>>> import numpy as np
>>> np.set_printoptions(suppress=True, linewidth=120)
>>> rd = lambda a: np.round(a, 2) + 0
>>> mat = np.loadtxt("case1.csv", delimiter=",")
>>> print(mat)
[[-7.  5. -7.  8. -8.]
 [ 5. -7.  5. -7.  8.]
 [-7.  5. -7.  5. -7.]
 [ 8. -7.  5. -7.  5.]
 [-8.  8. -7.  5. -7.]]
>>> vals, vecs = np.linalg.eig(mat)
>>> print(rd(np.sort(np.linalg.eigvals(mat @ mat))))
[   0.02    6.46    9.38   12.54 1094.59]
>>> print(rd(np.sort(np.linalg.eigvals(mat.T))))
[-33.08  -3.06  -2.54   0.15   3.54]
>>> print(np.prod(vals))
-135.0
>>> x0 = np.array([2, 4, -2, 5, -4])
>>> rhs = mat @ x0
>>> print(rhs)
[ 92. -95.  73. -77.  83.]
>>> print(rd(np.linalg.solve(mat.T, mat[1])))
[0. 1. 0. 0. 0.]
>>> print(rd(np.linalg.solve(mat, mat[:, 1])))
[0. 1. 0. 0. 0.]
>>> print(rd(np.linalg.solve(mat, 2 * rhs)))
[ 4.  8. -4. 10. -8.]
>>> E = np.array([[1.4, -0.8, 1.5, -0.6],
...     [0.2, 0.2, -0.4, 0.9],
...     [0.3, 0.0, -0.4, 1.3],
...     [-0.3, -3.1, -0.5, 1.2],
...     [-0.63, -0.09, -1.27, 0.4],
...     [-0.6, -0.1, -1.3, 0.4],
...     [-0.5, -0.4, -2.1, -0.3]])
>>> out = np.array([[1, 2], [2, 2], [3, 2], [3, 3]])
>>> print(np.vstack([E, out.T]).shape)
(9, 4)
>>> print(np.linalg.matrix_rank(E @ out))
2
>>> print(rd(np.einsum("ik,kj->ji", E, out)))
[[ 2.5   2.1   3.   -4.4  -3.42 -3.5  -8.5 ]
 [ 2.4   2.7   3.7  -4.2  -2.78 -2.8  -6.9 ]]
>>> out = E / np.sqrt((E ** 2).mean(axis=1, keepdims=True))
>>> print(rd(np.linalg.norm(out, axis=1)))
[2. 2. 2. 2. 2. 2. 2.]
